$ python -q
>>> import numpy as np
>>> np.set_printoptions(precision=3, suppress=True, linewidth=140, legacy="1.25")
>>> K = np.load("mat.npy")
>>> K
array([[-1.,  0.,  2.,  0.],
       [-2.,  1.,  2.,  0.],
       [-8., -4.,  9.,  0.],
       [-8., -4.,  4.,  5.]])
>>> Uu, sigma, Vh = np.linalg.svd(K, full_matrices=False)
>>> print(np.abs(Uu[:, 0]).round(6).argmax())
2
>>> print(sigma)
[16.351  5.     1.843  0.498]
>>> Uu.shape, sigma.shape, Vh.shape
((4, 4), (4,), (4, 4))
>>> np.cumsum(sigma ** 2) / np.sum(sigma ** 2)
array([0.903, 0.988, 0.999, 1.   ])
>>> sigma / sigma[0]
array([1.   , 0.306, 0.113, 0.03 ])
>>> print(np.round(np.sqrt((sigma ** 2).sum()), 3), round(np.linalg.norm(K), 3))
17.205 17.205
>>> np.round(Vh @ Vh.T, 3) + 0
array([[1., 0., 0., 0.],
       [0., 1., 0., 0.],
       [0., 0., 1., 0.],
       [0., 0., 0., 1.]])
>>> print((sigma > 1e-8).sum())
4
>>> np.linalg.matrix_power(K, 2)
array([[-15.,  -8.,  16.,   0.],
       [-16.,  -7.,  16.,   0.],
       [-56., -40.,  57.,   0.],
       [-56., -40.,  32.,  25.]])
>>> np.allclose(K, K.T)
False
>>> (K + K.T) / 2
array([[-1., -1., -3., -4.],
       [-1.,  1., -1., -2.],
       [-3., -1.,  9.,  2.],
       [-4., -2.,  2.,  5.]])
>>> (K - K.T) / 2
array([[ 0.,  1.,  5.,  4.],
       [-1.,  0.,  3.,  2.],
       [-5., -3.,  0., -2.],
       [-4., -2.,  2.,  0.]])
>>> np.sort(np.abs(np.linalg.eigvals(K)))
array([1., 3., 5., 5.])
>>> f = np.array([-5, -9, -7, -9])
>>> A2 = K + np.outer(f, np.eye(4)[2])
>>> np.linalg.matrix_rank(np.linalg.inv(A2) - np.linalg.inv(K), tol=1e-8)
1
>>> np.linalg.matrix_rank(A2 - K)
1
>>> np.round(np.linalg.det(A2) / np.linalg.det(K), 3), np.round(1 + np.linalg.solve(K, f)[2], 3)
(-1.467, -1.467)
>>> F = np.loadtxt("w.csv", delimiter=",")
>>> F
array([[1.   , 0.7  , 0.49 , 0.343, 0.24 , 0.168, 0.118, 0.082, 0.058],
       [0.7  , 1.   , 0.7  , 0.49 , 0.343, 0.24 , 0.168, 0.118, 0.082],
       [0.49 , 0.7  , 1.   , 0.7  , 0.49 , 0.343, 0.24 , 0.168, 0.118],
       [0.343, 0.49 , 0.7  , 1.   , 0.7  , 0.49 , 0.343, 0.24 , 0.168],
       [0.24 , 0.343, 0.49 , 0.7  , 1.   , 0.7  , 0.49 , 0.343, 0.24 ],
       [0.168, 0.24 , 0.343, 0.49 , 0.7  , 1.   , 0.7  , 0.49 , 0.343],
       [0.118, 0.168, 0.24 , 0.343, 0.49 , 0.7  , 1.   , 0.7  , 0.49 ],
       [0.082, 0.118, 0.168, 0.24 , 0.343, 0.49 , 0.7  , 1.   , 0.7  ],
       [0.058, 0.082, 0.118, 0.168, 0.24 , 0.343, 0.49 , 0.7  , 1.   ]])
>>> x = np.array([2, -2, 1, 0, -2, -3, -2, 3, 0])
>>> rhs = F @ x
>>> beta, lr = np.zeros(9), 1 / np.linalg.norm(F, 2) ** 2
>>> for i in range(8):
...     beta -= lr * F.T @ (F @ beta - rhs)
...     if i % 2 == 0: print(i, round(np.linalg.norm(F @ beta - rhs), 3))
... 
0 3.334
2 2.988
4 2.7
6 2.456
>>> round(float(np.linalg.cond(F)), 3)
22.504
>>> beta
array([ 0.226, -0.038, -0.31 , -0.729, -1.126, -1.168, -0.728, -0.096,  0.136])
>>> x = np.ones(9)
>>> for _ in range(7):
...     x = F @ x
...     x /= np.linalg.norm(x)
...     print(round(x @ F @ x, 3))
... 
4.083
4.088
4.088
4.088
4.088
4.088
4.088
>>> print(np.round(np.linalg.eigvalsh(F)[-1], 3))
4.088
>>> np.kron(np.eye(2, dtype=int), K)
array([[-1.,  0.,  2.,  0., -0.,  0.,  0.,  0.],
       [-2.,  1.,  2.,  0., -0.,  0.,  0.,  0.],
       [-8., -4.,  9.,  0., -0., -0.,  0.,  0.],
       [-8., -4.,  4.,  5., -0., -0.,  0.,  0.],
       [-0.,  0.,  0.,  0., -1.,  0.,  2.,  0.],
       [-0.,  0.,  0.,  0., -2.,  1.,  2.,  0.],
       [-0., -0.,  0.,  0., -8., -4.,  9.,  0.],
       [-0., -0.,  0.,  0., -8., -4.,  4.,  5.]])
>>> np.einsum("ii->", K)
14.0
>>> np.poly(K)
array([   1.,  -14.,   68., -130.,   75.])
>>> round(float(np.linalg.det(K.T)), 3)
75.0
>>> O, evecs = np.linalg.qr(F[:, :5])[0], np.linalg.qr(F[:, 5:])[0]
>>> sigma = np.linalg.svd(O.T @ evecs, compute_uv=False)
>>> (sigma > 0.9).sum()
1
>>> sigma
array([0.962, 0.232, 0.007, 0.002])
>>> ev, evecs = np.linalg.eigh(F)
>>> x = np.array([3, 2, 0, 0, -4, -1, -4, -2, -4])
>>> x @ F @ x
133.864
>>> print(np.abs(F).sum(axis=1).max(), round(np.abs(ev).max(), 3))
4.546 4.088
>>> np.linalg.eigvalsh(F[1:, 1:])
array([0.183, 0.204, 0.248, 0.329, 0.493, 0.86 , 1.783, 3.9  ])
>>> print((np.sign(evecs[:, -1].round(6)) == np.sign(evecs[0, -1].round(6))).astype(int))
[1 1 1 1 1 1 1 1 1]
>>> data = np.diag(10 * np.array([3, -1, 2, -3, 0, -1, 0, -1])) + np.array([[1, 2, -3, 0, 1, -3, -2, 2],
...     [2, -3, 2, 0, 0, 1, 0, 2],
...     [0, 0, -2, -2, 3, 3, -2, 0],
...     [-2, 0, 0, 0, 1, -2, 1, 1],
...     [3, -1, -3, -3, 3, 3, 0, -2],
...     [-2, 2, -3, 3, 1, 0, 1, 1],
...     [2, -3, 1, -1, 2, 3, 2, -3],
...     [2, 2, -3, -1, 1, 3, 0, 0]])
>>> data
array([[ 31,   2,  -3,   0,   1,  -3,  -2,   2],
       [  2, -13,   2,   0,   0,   1,   0,   2],
       [  0,   0,  18,  -2,   3,   3,  -2,   0],
       [ -2,   0,   0, -30,   1,  -2,   1,   1],
       [  3,  -1,  -3,  -3,   3,   3,   0,  -2],
       [ -2,   2,  -3,   3,   1, -10,   1,   1],
       [  2,  -3,   1,  -1,   2,   3,   2,  -3],
       [  2,   2,  -3,  -1,   1,   3,   0, -10]])
>>> data.inv()
Traceback (most recent call last):
  File "<python-input-50>", line 1, in <module>
    data.inv()
    ^^^^^^^^
AttributeError: 'numpy.ndarray' object has no attribute 'inv'
>>> np.trace(data)
-9
>>> (data + data.T) / 2
array([[ 31. ,   2. ,  -1.5,  -1. ,   2. ,  -2.5,   0. ,   2. ],
       [  2. , -13. ,   1. ,   0. ,  -0.5,   1.5,  -1.5,   2. ],
       [ -1.5,   1. ,  18. ,  -1. ,   0. ,   0. ,  -0.5,  -1.5],
       [ -1. ,   0. ,  -1. , -30. ,  -1. ,   0.5,   0. ,   0. ],
       [  2. ,  -0.5,   0. ,  -1. ,   3. ,   2. ,   1. ,  -0.5],
       [ -2.5,   1.5,   0. ,   0.5,   2. , -10. ,   2. ,   2. ],
       [  0. ,  -1.5,  -0.5,   0. ,   1. ,   2. ,   2. ,  -1.5],
       [  2. ,   2. ,  -1.5,   0. ,  -0.5,   2. ,  -1.5, -10. ]])
>>> print((data - data.T) / 2)
[[ 0.   0.  -1.5  1.  -1.  -0.5 -2.   0. ]
 [ 0.   0.   1.   0.   0.5 -0.5  1.5  0. ]
 [ 1.5 -1.   0.  -1.   3.   3.  -1.5  1.5]
 [-1.   0.   1.   0.   2.  -2.5  1.   1. ]
 [ 1.  -0.5 -3.  -2.   0.   1.  -1.  -1.5]
 [ 0.5  0.5 -3.   2.5 -1.   0.  -1.  -1. ]
 [ 2.  -1.5  1.5 -1.   1.   1.   0.  -1.5]
 [ 0.   0.  -1.5 -1.   1.5  1.   1.5  0. ]]
>>> data @ data
array([[ 974,   39, -145,   -6,   20,  -67,  -63,   47],
       [  38,  179,   -5,   -3,   11,  -17,   -7,  -41],
       [   3,    9,  304,   26,   60,   31,  -39,    1],
       [   9,  -10,    7,  889,  -28,   95,  -26,  -51],
       [  96,   18,  -77,   98,    1,  -40,    0,   18],
       [ -37,  -52,  -19, -119,  -12,  102,    5,  -22],
       [  56,   35,    2,   32,   14,  -31,    0,   20],
       [  45,  -37,  -38,   52,  -12,  -68,    4,  108]])
>>> np.linalg.determinant(data)
Traceback (most recent call last):
  File "<python-input-55>", line 1, in <module>
    np.linalg.determinant(data)
    ^^^^^^^^^^^^^^^^^^^^^
AttributeError: module 'numpy.linalg' has no attribute 'determinant'
>>> np.round(np.abs(np.linalg.eigvals(data)).max(), 3)
31.278
>>> np.sort(np.abs(np.linalg.eigvals(data)))
array([ 2.416,  3.477,  6.819, 13.456, 13.456, 16.961, 29.421, 31.278])
